In [1]: import numpy as np

In [2]: np.set_printoptions(suppress=True, linewidth=120)

In [3]: arr = np.loadtxt("sample6.csv", delimiter=",")

In [4]: arr
Out[4]: 
array([[ 0.,  0., -1.,  0.,  0.],
       [ 0.,  0.,  0.,  0.,  9.],
       [ 0.,  0.,  0.,  5.,  0.],
       [ 0., -3.,  0.,  0.,  0.],
       [-1.,  0.,  0.,  0.,  0.]])

In [5]: arr.T @ arr
Out[5]: 
array([[ 1.,  0.,  0.,  0.,  0.],
       [ 0.,  9.,  0.,  0.,  0.],
       [ 0.,  0.,  1.,  0.,  0.],
       [ 0.,  0.,  0., 25.,  0.],
       [ 0.,  0.,  0.,  0., 81.]])

In [6]: arr[:, 3] @ arr[:, 2]
Out[6]: np.float64(0.0)

In [7]: np.round(np.linalg.norm(arr, axis=0), 2)
Out[7]: array([1., 3., 1., 5., 9.])

In [8]: arr @ arr.T
Out[8]: 
array([[ 1.,  0.,  0.,  0.,  0.],
       [ 0., 81.,  0.,  0.,  0.],
       [ 0.,  0., 25.,  0.,  0.],
       [ 0.,  0.,  0.,  9.,  0.],
       [ 0.,  0.,  0.,  0.,  1.]])

In [9]: gram = arr.T @ arr

In [10]: (arr @ arr.T).shape
Out[10]: (5, 5)

In [11]: X = np.load("case0.npy")

In [12]: X
Out[12]: 
array([[0., 0., 0.],
       [0., 0., 2.],
       [0., 2., 0.]])

In [13]: # looks like rank 2

In [14]: gram = X.T @ X

In [15]: np.round(np.linalg.svd(X, compute_uv=False) ** 2, 2)
Out[15]: array([4., 4., 0.])

In [16]: gram
Out[16]: 
array([[0., 0., 0.],
       [0., 4., 0.],
       [0., 0., 4.]])

In [17]: np.allclose(gram, gram.T)
Out[17]: True

In [18]: np.diag(gram)
Out[18]: array([0., 4., 4.])
